In [1]: import numpy as np

In [2]: from numpy import linalg as LA

In [3]: np.set_printoptions(precision=4, suppress=True, linewidth=120, floatmode="fixed")

In [4]: def tidy(a):
   ...:     return np.round(a, 4) + 0
   ...: 

In [5]: O, _ = LA.qr(np.array([[-0.3, -0.7, 0.6, 0.9, -0.3, -0.3, -0.2, 3.6],
   ...:     [0.8, -0.7, 0.8, 0.2, -0.3, 1.8, -0.1, -1.1],
   ...:     [-0.1, -2.4, -2.5, -0.5, 1.4, 0.7, -0.6, -1.8],
   ...:     [-0.9, 0.5, -0.2, -1.9, 0.6, -0.6, -0.8, -1.5],
   ...:     [0.4, 1.0, 0.5, 0.1, -0.6, 0.5, -0.4, 0.2],
   ...:     [1.2, 1.4, -1.1, -0.9, -0.2, 0.6, -1.0, 0.8],
   ...:     [0.7, -0.7, -0.4, 0.3, 1.0, -0.7, -1.0, -0.1],
   ...:     [2.0, -1.6, 0.3, 1.2, 0.7, -1.1, -0.1, 1.8]]))

In [6]: w = np.array([3, 1, -2, 0, -2, -1, -2, 0])

In [7]: M = O @ np.diag(w) @ O.T

In [8]: tidy(M)
Out[8]: 
array([[-1.4810, -0.3752,  0.3532, -0.2080, -0.6778, -0.4057, -0.1306, -0.1733],
       [-0.3752, -0.7611,  0.1833,  0.1477, -0.1933,  0.5136,  0.7331,  0.9977],
       [ 0.3532,  0.1833, -0.4480, -0.0267, -0.2775, -1.2562,  0.1866,  0.5392],
       [-0.2080,  0.1477, -0.0267, -0.0030, -0.1735, -0.5358, -0.6515, -0.8587],
       [-0.6778, -0.1933, -0.2775, -0.1735, -0.1675,  0.2351, -0.1695,  0.4355],
       [-0.4057,  0.5136, -1.2562, -0.5358,  0.2351, -0.1035,  0.3694,  1.1155],
       [-0.1306,  0.7331,  0.1866, -0.6515, -0.1695,  0.3694, -1.2490,  0.7027],
       [-0.1733,  0.9977,  0.5392, -0.8587,  0.4355,  1.1155,  0.7027,  1.2131]])

In [9]: r = LA.matrix_rank(M)

In [10]: r
Out[10]: np.int64(6)

In [11]: N = LA.svd(M)[2][r:].T

In [12]: [int(LA.matrix_rank(M[:, :j + 1])) for j in range(8)]
Out[12]: [1, 2, 3, 4, 5, 6, 6, 6]

In [13]: tidy(M @ N)
Out[13]: 
array([[0.0000, 0.0000],
       [0.0000, 0.0000],
       [0.0000, 0.0000],
       [0.0000, 0.0000],
       [0.0000, 0.0000],
       [0.0000, 0.0000],
       [0.0000, 0.0000],
       [0.0000, 0.0000]])

In [14]: LA.matrix_rank(M.T @ M), LA.matrix_rank(M @ M.T)
Out[14]: (np.int64(6), np.int64(6))

In [15]: N.shape
Out[15]: (8, 2)

In [16]: np.argsort(-LA.norm(M, axis=0).round(6), kind="stable")[:3]
Out[16]: array([7, 5, 6])

In [17]: LA.matrix_rank(M, rtol=0.1)
Out[17]: np.int64(6)

In [18]: arr = np.load("test5.npy")

In [19]: arr
Out[19]: 
array([[ -0.5000,  -0.4000,  -0.7000,   0.9000],
       [  1.0000,   0.1000,  -0.1000,   0.1000],
       [ -0.5000,   0.2000,   0.2000,  -0.1000],
       [ -0.4000,   1.2000,   0.3000,   2.2000],
       [  0.0000,  -0.5000,  -0.8000,  -0.1000],
       [ -0.8000,  -0.2000,  -0.9000,  -0.3000],
       [  1.5000,  -1.9000,   0.4000,  -1.2000],
       [ -1.1000,  -1.0000,  -0.4000,  -0.7000],
       [  0.2000,  -1.3000,   0.7000,  -1.5000],
       [ -1.1000,   0.8000,   0.4000,   0.9000],
       [  0.1000,   2.3000,   0.2000,   1.5000],
       [ 10.0000, -12.0000, -30.0000,   0.0000]])

In [20]: lab = arr[:, 2] > np.median(arr[:, 2])

In [21]: u = arr[lab].mean(axis=0) - arr[~lab].mean(axis=0)

In [22]: ((arr - arr.mean(axis=0)) @ u > 0).astype(int)
Out[22]: array([1, 1, 1, 1, 1, 1, 1, 1, 1, 1, 1, 0])

In [23]: tidy((((arr - arr.mean(axis=0)) @ u > 0) == lab).mean())
Out[23]: np.float64(0.5833)

In [24]: G = np.cov(arr, rowvar=False)

In [25]: G.shape
Out[25]: (4, 4)

In [26]: tidy(np.median(arr, axis=0))
Out[26]: array([-0.2000, -0.3000,  0.0500, -0.0500])

In [27]: tidy(np.corrcoef(arr[:, 2], arr[:, 3])[0, 1])
Out[27]: np.float64(0.04)

In [28]: tidy(np.corrcoef(arr.T))
Out[28]: 
array([[ 1.0000, -0.9413, -0.9592, -0.1197],
       [-0.9413,  1.0000,  0.9503,  0.3089],
       [-0.9592,  0.9503,  1.0000,  0.0400],
       [-0.1197,  0.3089,  0.0400,  1.0000]])

In [29]: data = np.load("arr.npy")

In [30]: data
Out[30]: 
array([[4.0000, 1.0000, 1.0000, 1.0000],
       [1.0000, 4.0000, 1.0000, 1.0000],
       [1.0000, 1.0000, 4.0000, 1.0000],
       [1.0000, 1.0000, 1.0000, 4.0000]])

In [31]: W = np.array([[3, 1], [0, 2], [1, 0], [2, 2]])

In [32]: c = np.array([-2, 3])

In [33]: act = np.maximum(data @ W + c, 0)

In [34]: act
Out[34]: 
array([[13.0000, 11.0000],
       [ 4.0000, 14.0000],
       [ 7.0000,  8.0000],
       [10.0000, 14.0000]])

In [35]: LA.matrix_rank(act)
Out[35]: np.int64(2)

In [36]: (act > 0).astype(int)
Out[36]: 
array([[1, 1],
       [1, 1],
       [1, 1],
       [1, 1]])

In [37]: cent = np.array([[3, -3, -2], [3, -2, 2]])

In [38]: W @ cent
Out[38]: 
array([[ 12, -11,  -4],
       [  6,  -4,   4],
       [  3,  -3,  -2],
       [ 12, -10,   0]])

In [39]: act @ cent
Out[39]: 
array([[ 72.0000, -61.0000,  -4.0000],
       [ 54.0000, -40.0000,  20.0000],
       [ 45.0000, -37.0000,   2.0000],
       [ 72.0000, -58.0000,   8.0000]])

In [40]: m1 = np.maximum(np.array([[9, -9],
    ...:     [8, 9],
    ...:     [1, -5],
    ...:     [5, -1],
    ...:     [7, 2],
    ...:     [5, 1],
    ...:     [-3, 3],
    ...:     [7, -6],
    ...:     [7, -5],
    ...:     [-4, 5],
    ...:     [2, -4],
    ...:     [2, 9],
    ...:     [9, 2],
    ...:     [-2, 6],
    ...:     [7, 6],
    ...:     [-7, -3],
    ...:     [-5, 0],
    ...:     [7, -8],
    ...:     [9, 8],
    ...:     [9, -1],
    ...:     [2, 6],
    ...:     [0, -7],
    ...:     [4, 8],
    ...:     [4, 6],
    ...:     [5, -7],
    ...:     [-2, 8],
    ...:     [8, -9],
    ...:     [4, 3],
    ...:     [-8, -7],
    ...:     [2, -1],
    ...:     [8, -2],
    ...:     [3, -8],
    ...:     [7, 8]]) @ np.array([[0, -2, -2, -2], [2, -3, -5, -1]]) + np.array([2, 1, 0, 3]), 0)

In [41]: m1
Out[41]: 
array([[ 0, 10, 27,  0],
       [20,  0,  0,  0],
       [ 0, 14, 23,  6],
       [ 0,  0,  0,  0],
       [ 6,  0,  0,  0],
       [ 4,  0,  0,  0],
       [ 8,  0,  0,  6],
       [ 0,  5, 16,  0],
       [ 0,  2, 11,  0],
       [12,  0,  0,  6],
       [ 0,  9, 16,  3],
       [20,  0,  0,  0],
       [ 6,  0,  0,  0],
       [14,  0,  0,  1],
       [14,  0,  0,  0],
       [ 0, 24, 29, 20],
       [ 2, 11, 10, 13],
       [ 0, 11, 26,  0],
       [18,  0,  0,  0],
       [ 0,  0,  0,  0],
       [14,  0,  0,  0],
       [ 0, 22, 35, 10],
       [18,  0,  0,  0],
       [14,  0,  0,  0],
       [ 0, 12, 25,  0],
       [18,  0,  0,  0],
       [ 0, 12, 29,  0],
       [ 8,  0,  0,  0],
       [ 0, 38, 51, 26],
       [ 0,  0,  1,  0],
       [ 0,  0,  0,  0],
       [ 0, 19, 34,  5],
       [18,  0,  0,  0]])

In [42]: Xc = (m1 - m1.mean(axis=0)) / m1.std(axis=0)

In [43]: tidy(Xc.std(axis=0))
Out[43]: array([1.0000, 1.0000, 1.0000, 1.0000])

In [44]: np.argwhere(np.abs(Xc) > 2)
Out[44]: 
array([[15,  1],
       [15,  3],
       [28,  1],
       [28,  2],
       [28,  3]])

In [45]: c = LA.lstsq(np.delete(Xc, 0, axis=1), Xc[:, 0])[0]

In [46]: np.abs(c).argmax()
Out[46]: np.int64(1)

In [47]: tidy(1 - np.var(Xc[:, 0] - np.delete(Xc, 0, axis=1) @ c))
Out[47]: np.float64(0.4048)
